% ipython --no-banner

In [1]: import numpy as np

In [2]: np.set_printoptions(precision=4, suppress=True, linewidth=200)

In [3]: def rnd(a):
   ...:     return np.round(a, 4) + 0
   ...: 

In [4]: u = np.array([0, 9, 9, 1])

In [5]: K = -1 * np.eye(4) + np.outer(u, u)

In [6]: K
Out[6]: 
array([[-1.,  0.,  0.,  0.],
       [ 0., 80., 81.,  9.],
       [ 0., 81., 80.,  9.],
       [ 0.,  9.,  9.,  0.]])

In [7]: Uu, sv, VT = np.linalg.svd(K)

In [8]: np.argmax(sv[:-1] / (sv[1:] + 1e-6)) + 1
Out[8]: np.int64(1)

In [9]: rnd(sv)
Out[9]: array([162.,   1.,   1.,   1.])

In [10]: other = Uu[:, :1] @ np.diag(sv[:1]) @ VT[:1]

In [11]: np.linalg.matrix_rank(K, rtol=0.05)
Out[11]: np.int64(1)

In [12]: np.abs(K - other).max()
Out[12]: np.float64(1.0)

In [13]: rnd(np.linalg.norm(K - other, 2)), rnd(sv[1])
Out[13]: (np.float64(1.0), np.float64(1.0))

In [14]: rnd(np.linalg.norm(K - other) / np.linalg.norm(K))
Out[14]: np.float64(0.0107)

In [15]: rng = np.random.default_rng(7276)

In [16]: lab = rng.permutation(4)

In [17]: lab
Out[17]: array([3, 2, 0, 1])

In [18]: other = K[lab][:, lab]

In [19]: other
Out[19]: 
array([[ 0.,  9.,  0.,  9.],
       [ 9., 80.,  0., 81.],
       [ 0.,  0., -1.,  0.],
       [ 9., 81.,  0., 80.]])

In [20]: np.allclose(other, K)
Out[20]: False

In [21]: rnd(np.sort(np.abs(np.linalg.eigvals(other))))
Out[21]: array([  1.,   1.,   1., 162.])

In [22]: np.trace(other)
Out[22]: np.float64(159.0)

In [23]: u = np.array([2, -1, 3])

In [24]: np.correlate(K[0], K[3], "full")
Out[24]: array([ 0., -9., -9.,  0.,  0.,  0.,  0.])

In [25]: np.array([np.convolve(row, u, "same") for row in K])
Out[25]: 
array([[  1.,  -3.,   0.,   0.],
       [160.,  82., 177., 234.],
       [162.,  79., 181., 231.],
       [ 18.,   9.,  18.,  27.]])

In [26]: rnd(np.sort(np.linalg.eigvals(K).real))
Out[26]: array([ -1.,  -1.,  -1., 162.])

In [27]: np.flatnonzero(np.linalg.matrix_power((K != 0) + (K.T != 0) + np.eye(4), 4)[1])
Out[27]: array([1, 2, 3])

In [28]: K @ K
Out[28]: 
array([[    1.,     0.,     0.,     0.],
       [    0., 13042., 13041.,  1449.],
       [    0., 13041., 13042.,  1449.],
       [    0.,  1449.,  1449.,   162.]])

In [29]: m1 = np.array([[4, -12, -1], [-4, 12, -1], [-2, 6, -4], [-5, 15, 2]])

In [30]: m1
Out[30]: 
array([[  4, -12,  -1],
       [ -4,  12,  -1],
       [ -2,   6,  -4],
       [ -5,  15,   2]])

In [31]: np.linalg.matrix_rank(m1, rtol=0.1)
Out[31]: np.int64(2)

In [32]: rnd(np.linalg.norm(m1, 2) / np.linalg.norm(m1))
Out[32]: np.float64(0.9825)

In [33]: np.argsort(-np.linalg.norm(m1, axis=0).round(6), kind="stable")[:3]
Out[33]: array([1, 0, 2])

In [34]: np.linalg.cond(m1) > 100
Out[34]: np.True_
